>>> import numpy as np
>>> from numpy import linalg as LA
>>> np.set_printoptions(suppress=True, linewidth=100)
>>> rd = lambda a: np.round(a, 2) + 0
>>> mat = np.loadtxt("mat.csv", delimiter=",")
>>> mat
array([[0., 2., 0., 2., 0., 2.],
       [0., 0., 0., 0., 0., 0.],
       [0., 0., 0., 0., 0., 0.],
       [0., 2., 0., 2., 0., 2.],
       [0., 0., 0., 0., 0., 0.],
       [0., 0., 0., 0., 0., 0.]])
>>> # rows and columns are dependent
>>> Uu, s, Vh = LA.svd(mat)
>>> V = Vh[:(s > 1e-8).sum()]
>>> rng = np.random.default_rng(67532)
>>> x0 = mat[5] + 4 * mat[1] + rng.integers(2) * np.eye(6)[1]
>>> print(x0)
[0. 0. 0. 0. 0. 0.]
>>> rd(V.T @ V)
array([[0.  , 0.  , 0.  , 0.  , 0.  , 0.  ],
       [0.  , 0.33, 0.  , 0.33, 0.  , 0.33],
       [0.  , 0.  , 0.  , 0.  , 0.  , 0.  ],
       [0.  , 0.33, 0.  , 0.33, 0.  , 0.33],
       [0.  , 0.  , 0.  , 0.  , 0.  , 0.  ],
       [0.  , 0.33, 0.  , 0.33, 0.  , 0.33]])
>>> np.allclose(V.T @ V @ x0, x0)
True
>>> LA.matrix_rank(np.vstack([mat, x0]))
np.int64(1)
>>> rd(LA.norm(x0 - V.T @ V @ x0))
np.float64(0.0)
>>> rd(np.diag(V.T @ V))
array([0.  , 0.33, 0.  , 0.33, 0.  , 0.33])
>>> W = np.array([[9, 0, 6, 0, -7, -3],
...     [-7, 6, 0, -2, -5, -2],
...     [4, 3, 8, -8, 1, 1],
...     [5, -2, -8, -1, -4, -5],
...     [6, 4, 5, -1, 2, -3],
...     [0, 1, 4, 7, -9, -3]])
>>> c = np.array([0, 2, 1, 4, 6, 6])
>>> H = np.maximum(mat @ W + c, 0)
>>> rd((H > 0).mean(axis=0))
array([0.  , 1.  , 0.67, 1.  , 0.67, 0.67])
>>> LA.matrix_rank(H)
np.int64(2)
>>> print(H)
[[ 0. 12.  0. 12.  0.  0.]
 [ 0.  2.  1.  4.  6.  6.]
 [ 0.  2.  1.  4.  6.  6.]
 [ 0. 12.  0. 12.  0.  0.]
 [ 0.  2.  1.  4.  6.  6.]
 [ 0.  2.  1.  4.  6.  6.]]
>>> Z = np.array([[-9, -4], [2, 7], [9, 7], [2, -5], [2, -7], [-2, 2]])
>>> W @ Z
array([[ -35,   49],
       [  65,  111],
       [  26,   96],
       [-121,  -67],
       [   7,   24],
       [  40,   57]])
>>> (H @ Z).round(6).argmax(axis=1)
array([0, 0, 0, 0, 0, 0])
>>> Uu, s, Vh = LA.svd(mat)
>>> np.argmax(s[:-1] / (s[1:] + 1e-6)) + 1
np.int64(1)
>>> M2 = Uu[:, :1] @ np.diag(s[:1]) @ Vh[:1]
>>> LA.matrix_rank(mat, rtol=0.05)
np.int64(1)
>>> t = np.radians(134)
>>> Rm = np.eye(6)
>>> Rm[1, 1] = Rm[2, 2] = np.cos(t)
>>> Rm[1, 2], Rm[2, 1] = -np.sin(t), np.sin(t)
>>> rd(Rm)
array([[ 1.  ,  0.  ,  0.  ,  0.  ,  0.  ,  0.  ],
       [ 0.  , -0.69, -0.72,  0.  ,  0.  ,  0.  ],
       [ 0.  ,  0.72, -0.69,  0.  ,  0.  ,  0.  ],
       [ 0.  ,  0.  ,  0.  ,  1.  ,  0.  ,  0.  ],
       [ 0.  ,  0.  ,  0.  ,  0.  ,  1.  ,  0.  ],
       [ 0.  ,  0.  ,  0.  ,  0.  ,  0.  ,  1.  ]])
>>> M2 = mat @ Rm.T
>>> print(rd(LA.det(Rm)), rd(np.trace(Rm)))
1.0 2.61
>>> rd(np.abs(M2 - mat).max(axis=0))
array([0.  , 3.39, 1.44, 0.  , 0.  , 0.  ])
>>> print(rd(LA.svd(mat, compute_uv=False)), rd(LA.svd(M2, compute_uv=False)))
[4.9 0.  0.  0.  0.  0. ] [4.9 0.  0.  0.  0.  0. ]
>>> print(np.allclose(LA.norm(mat, axis=1), LA.norm(M2, axis=1)))
True
>>> np.allclose(mat @ mat.T, M2 @ M2.T)
True
>>> rd(mat @ LA.pinv(mat) @ mat)
array([[0., 2., 0., 2., 0., 2.],
       [0., 0., 0., 0., 0., 0.],
       [0., 0., 0., 0., 0., 0.],
       [0., 2., 0., 2., 0., 2.],
       [0., 0., 0., 0., 0., 0.],
       [0., 0., 0., 0., 0., 0.]])
>>> print(np.abs(np.diag(LA.qr(mat)[1])) > 1e-9)
[False  True False False False False]
>>> LA.lstsq(mat[:-1].T, mat[-1])[2]
np.int32(1)
>>> m1 = np.eye(4, dtype=int)[rng.permutation(4)]
>>> m1
array([[0, 1, 0, 0],
       [0, 0, 0, 1],
       [1, 0, 0, 0],
       [0, 0, 1, 0]])
>>> rd(LA.svd(m1, compute_uv=False))
array([1., 1., 1., 1.])
>>> print(m1[:, 3] @ m1[:, 0])
0
>>> print(rd(LA.norm(m1, axis=0)))
[1. 1. 1. 1.]
>>> x0 = np.array([1, 3, -5, -2])
>>> rd(LA.det(m1))
np.float64(-1.0)
>>> 4 - LA.matrix_rank(m1 - np.eye(4), tol=1e-8)
np.int64(1)
>>> rd(LA.norm(x0)), rd(LA.norm(m1 @ x0))
(np.float64(6.24), np.float64(6.24))
>>> x0 = np.array([0, -3, -3, -2])
>>> rhs = m1 @ x0
>>> c, lr = np.zeros(4), 1 / LA.norm(m1, 2) ** 2
>>> for i in range(50):
...     c -= lr * m1.T @ (m1 @ c - rhs)
...     if i % 10 == 0: print(i, round(LA.norm(m1 @ c - rhs), 2))
... 
0 0.0
10 0.0
20 0.0
30 0.0
40 0.0
>>> rd(LA.cond(m1))
np.float64(1.0)
>>> rd(LA.det(m1[::-1]))
np.float64(-1.0)
>>> np.einsum("ij,ji->", m1, m1)
np.int64(0)
>>> rd(LA.eigvals(m1).sum().real)
np.float64(0.0)
>>> np.kron(np.eye(2, dtype=int), m1)
array([[0, 1, 0, 0, 0, 0, 0, 0],
       [0, 0, 0, 1, 0, 0, 0, 0],
       [1, 0, 0, 0, 0, 0, 0, 0],
       [0, 0, 1, 0, 0, 0, 0, 0],
       [0, 0, 0, 0, 0, 1, 0, 0],
       [0, 0, 0, 0, 0, 0, 0, 1],
       [0, 0, 0, 0, 1, 0, 0, 0],
       [0, 0, 0, 0, 0, 0, 1, 0]])
>>> rd(np.poly(m1))
array([ 1.,  0.,  0.,  0., -1.])
>>> M = np.array([[2, -2, -1], [1, 1, -2], [1, 1, 1], [-2, -1, 1]])
>>> M[3] = M[2]
>>> print(M)
[[ 2 -2 -1]
 [ 1  1 -2]
 [ 1  1  1]
 [ 1  1  1]]
>>> q, Rm = LA.qr(M)
>>> rd(np.abs(np.diag(Rm)))
array([2.65, 2.62, 2.45])
>>> rd(np.trace(q @ q.T))
np.float64(3.0)
>>> q.shape, Rm.shape
((4, 3), (3, 3))
>>> rd(q.T @ q)
array([[1., 0., 0.],
       [0., 1., 0.],
       [0., 0., 1.]])
>>> rd(q)
array([[-0.76,  0.65,  0.  ],
       [-0.38, -0.44,  0.82],
       [-0.38, -0.44, -0.41],
       [-0.38, -0.44, -0.41]])
>>> rd(Rm)
array([[-2.65,  0.38,  0.76],
       [ 0.  , -2.62, -0.65],
       [ 0.  ,  0.  , -2.45]])
>>> rd(q @ Rm)
array([[ 2., -2., -1.],
       [ 1.,  1., -2.],
       [ 1.,  1.,  1.],
       [ 1.,  1.,  1.]])
>>> np.allclose(Rm.T @ Rm, M.T @ M)
True
>>> K = np.tanh(np.array([[1.0, -0.4],
...     [0.8, -1.0],
...     [0.3, -0.1],
...     [0.3, -1.0],
...     [0.6, -1.6],
...     [-0.2, 0.0],
...     [-2.4, 1.9],
...     [0.0, 0.7],
...     [0.3, 0.1],
...     [-1.0, -0.9],
...     [0.2, 1.0],
...     [-0.2, 0.3],
...     [0.0, 2.0],
...     [-0.7, -0.7]]) @ np.array([[0.8, 0.6, 0.2], [0.0, -1.1, -0.9]]))
>>> print(rd(K))
[[ 0.66  0.78  0.51]
 [ 0.56  0.92  0.79]
 [ 0.24  0.28  0.15]
 [ 0.24  0.86  0.74]
 [ 0.45  0.97  0.92]
 [-0.16 -0.12 -0.04]
 [-0.96 -1.   -0.98]
 [ 0.   -0.65 -0.56]
 [ 0.24  0.07 -0.03]
 [-0.66  0.37  0.54]
 [ 0.16 -0.75 -0.7 ]
 [-0.16 -0.42 -0.3 ]
 [ 0.   -0.98 -0.95]
 [-0.51  0.34  0.45]]
>>> Xc = K - K.mean(axis=1)
Traceback (most recent call last):
  File "<python-input-77>", line 1, in <module>
    Xc = K - K.mean(axis=1)
         ~~^~~~~~~~~~~~~~~~
ValueError: operands could not be broadcast together with shapes (14,3) (14,) 
>>> Xc = K - K.mean(axis=0)
>>> Uu, s, Vh = LA.svd(Xc, full_matrices=False)
>>> (np.sign(Uu[:, 0]) == np.sign(Uu[0, 0])).astype(int)
array([1, 1, 1, 1, 1, 0, 0, 0, 1, 1, 0, 0, 0, 1])
>>> print(rd(Xc.mean(axis=0)))
[0. 0. 0.]
>>> rd(s ** 2 / (s ** 2).sum())
array([0.86, 0.14, 0.  ])
>>> np.searchsorted(np.cumsum(s ** 2) / (s ** 2).sum(), 0.9) + 1
np.int64(2)
>>> rd(Vh[0] * np.sign(Vh[0, np.abs(Vh[0]).argmax()]))
array([0.27, 0.71, 0.65])
>>> Z = K[[3, 0]].astype(float)
>>> for _ in range(4):
...     lab = LA.norm(K[:, None] - Z, axis=-1).argmin(axis=1)
...     Z = np.array([K[lab == j].mean(axis=0) for j in range(2)])
... 
>>> lab
array([0, 0, 0, 0, 0, 1, 1, 1, 0, 0, 1, 1, 1, 0])
>>> print(np.abs(Z[1] - Z[0]).argmax())
1
>>> np.bincount(lab)
array([8, 6])
>>> lab = K[:, 0] > np.median(K[:, 0])
>>> f = K[lab].mean(axis=0) - K[~lab].mean(axis=0)
>>> lab.astype(int)
array([1, 1, 1, 1, 1, 0, 0, 0, 1, 0, 1, 0, 0, 0])
>>> print(np.argsort(-np.abs(f).round(6), kind="stable"))
[1 0 2]
>>> def softmax(z):
...     e = np.exp(z - z.max(axis=-1, keepdims=True))
...     return e / e.sum(axis=-1, keepdims=True)
... 
>>> rd(softmax(10 * K[7]))
array([0.99, 0.  , 0.  ])
>>> rd(softmax(K[7] + -2))
array([0.48, 0.25, 0.27])
>>> rd(softmax(K).sum(axis=1))
array([1., 1., 1., 1., 1., 1., 1., 1., 1., 1., 1., 1., 1., 1.])
>>> rd(softmax(K[7]))
array([0.48, 0.25, 0.27])
>>> scores = K @ K.T / np.sqrt(3)
>>> rd(softmax(scores)[7] @ K)
array([-0.09, -0.26, -0.25])
>>> softmax(scores).round(6).argmax(axis=1)
array([ 4,  4,  4,  4,  4,  6,  6,  6,  0,  9, 12,  6,  6,  9])
>>> D = LA.norm(K[:, None] - K[None], axis=-1)
>>> D.shape
(14, 14)
>>> np.unravel_index(D.round(6).argmax(), D.shape)
(np.int64(4), np.int64(6))
>>> D.mean(axis=1).argmax()
np.int64(6)
>>> rd(LA.norm(K - K.mean(axis=0), axis=1))
array([1.09, 1.28, 0.35, 1.1 , 1.35, 0.25, 1.75, 0.92, 0.24, 0.9 , 1.1 , 0.6 , 1.42, 0.72])
>>> (D + 1e9 * np.eye(14)).round(6).argmin(axis=1)
array([ 1,  4,  8,  4,  1, 11, 12, 10,  2, 13,  7,  7, 10,  9])
>>> D[3].round(6).argsort(kind="stable")[:4]
array([3, 4, 1, 0])
>>> print(rd(LA.norm(K, axis=1)))
[1.14 1.33 0.4  1.16 1.41 0.2  1.69 0.85 0.25 0.94 1.04 0.54 1.36 0.76]
>>> rd(D[:5, :5])
array([[0.  , 0.33, 0.75, 0.5 , 0.5 ],
       [0.33, 0.  , 0.96, 0.34, 0.18],
       [0.75, 0.96, 0.  , 0.83, 1.05],
       [0.5 , 0.34, 0.83, 0.  , 0.29],
       [0.5 , 0.18, 1.05, 0.29, 0.  ]])
>>> data = np.loadtxt("m.csv", delimiter=",")
>>> rd(data)
array([[ 0.  ,  0.  ,  0.05, -0.02],
       [ 0.  ,  0.  ,  0.05, -0.02],
       [ 0.05,  0.05,  0.91, -0.27],
       [-0.02, -0.02, -0.27,  0.08]])
>>> np.unique(data.round(6), axis=0).shape
(3, 4)
>>> rd(np.trace(LA.pinv(data) @ data))
np.float64(1.0)
>>> x0 = np.array([1, -1, -2, -3])
>>> h1 = np.maximum(data @ x0, 0)
>>> rd(np.maximum(data @ x0, 0) - np.maximum(-data @ x0, 0))
array([-0.06, -0.06, -1.02,  0.3 ])
>>> np.flatnonzero(h1 > 1e-9)
array([3])
>>> rd(np.maximum(data @ (3 * x0), 0))
array([0. , 0. , 0. , 0.9])
>>> rd(data.T @ h1)
array([ 0.  ,  0.  , -0.08,  0.02])
>>> rd(data * (h1 > 1e-9)[:, None])
array([[ 0.  ,  0.  ,  0.  ,  0.  ],
       [ 0.  ,  0.  ,  0.  ,  0.  ],
       [ 0.  ,  0.  ,  0.  ,  0.  ],
       [-0.02, -0.02, -0.27,  0.08]])
>>> print(rd(h1))
[0.  0.  0.  0.3]
>>> rd(np.tanh(data @ x0))
array([-0.06, -0.06, -0.77,  0.29])
>>> x0 = np.array([2, 0, 4, 0])
>>> rd(data @ x0)
array([ 0.22,  0.22,  3.77, -1.11])
>>> print(rd(LA.eigvalsh(2 * data - np.eye(4))))
[-1. -1. -1.  1.]
>>> rd(data @ data @ x0)
array([ 0.22,  0.22,  3.77, -1.11])
>>> X = np.load("a.npy")
>>> X
array([[0, 5, 0],
       [4, 0, 0],
       [0, 0, 1]])
>>> M2 = LA.inv(X)
>>> rd(LA.det(X) * LA.det(M2))
np.float64(1.0)
>>> M2
array([[0.  , 0.25, 0.  ],
       [0.2 , 0.  , 0.  ],
       [0.  , 0.  , 1.  ]])
>>> rd(LA.cond(X))
np.float64(5.0)
>>> X @ M2
array([[1., 0., 0.],
       [0., 1., 0.],
       [0., 0., 1.]])
>>> J = np.load("layer1.npy")
>>> J
array([[0, 0, 0, 0],
       [0, 0, 0, 1],
       [0, 0, 0, 0],
       [0, 1, 0, 0]])
>>> evals, V = LA.eigh(J)
>>> rd(LA.svd(J, compute_uv=False))
array([1., 1., 0., 0.])
>>> print((evals > 1e-8).sum(), (evals < -1e-8).sum())
1 1
>>> np.unique(evals.round(6) + 0, return_counts=True)[1]
array([1, 2, 1])
>>> evals.sum(), np.trace(J)
(np.float64(0.0), np.int64(0))
>>> evals
array([-1.,  0.,  0.,  1.])
>>> T = np.stack([J, -3 * J, J[::-1]])
>>> LA.matrix_rank(T)
array([2, 2, 2])
>>> rd(LA.norm(T, axis=(1, 2)))
array([1.41, 4.24, 1.41])
>>> print((T @ J.T).shape)
(3, 4, 4)
>>> rd(LA.det(T))
array([0., 0., 0.])
>>> T.sum(axis=0)
array([[ 0,  1,  0,  0],
       [ 0,  0,  0, -2],
       [ 0,  0,  0,  1],
       [ 0, -2,  0,  0]])
>>> f = np.array([-2, -1])
>>> np.cross(J[1, :3], J[2, :3])
array([0, 0, 0])
>>> rd(LA.norm(J, axis=0))
array([0., 1., 0., 1.])
>>> print(rd(LA.pinv(J)))
[[0. 0. 0. 0.]
 [0. 0. 0. 1.]
 [0. 0. 0. 0.]
 [0. 1. 0. 0.]]
>>> J @ J.T
array([[0, 0, 0, 0],
       [0, 1, 0, 0],
       [0, 0, 0, 0],
       [0, 0, 0, 1]])
>>> (LA.matrix_power((J != 0) + (J.T != 0) + np.eye(4), 4) > 0).astype(int)
array([[1, 0, 0, 0],
       [0, 1, 0, 1],
       [0, 0, 1, 0],
       [0, 1, 0, 1]])
>>> (J != 0).astype(int)
array([[0, 0, 0, 0],
       [0, 0, 0, 1],
       [0, 0, 0, 0],
       [0, 1, 0, 0]])
>>> rd(LA.det(J))
np.float64(0.0)
>>> arr = np.loadtxt("data.csv", delimiter=",")
>>> arr
array([[-1.,  0.,  0.,  0.],
       [ 0.,  3.,  0.,  0.],
       [ 0.,  0.,  1.,  0.],
       [ 0.,  0.,  0., -2.]])
>>> # triangular
>>> x0 = np.array([3, 1, 2, -1])
>>> rhs = arr @ x0
>>> rhs
array([-3.,  3.,  2.,  2.])
>>> rd(LA.solve(arr.T, arr[1]))
array([0., 1., 0., 0.])
>>> rd(LA.solve(arr, arr[:, 1]))
array([0., 1., 0., 0.])
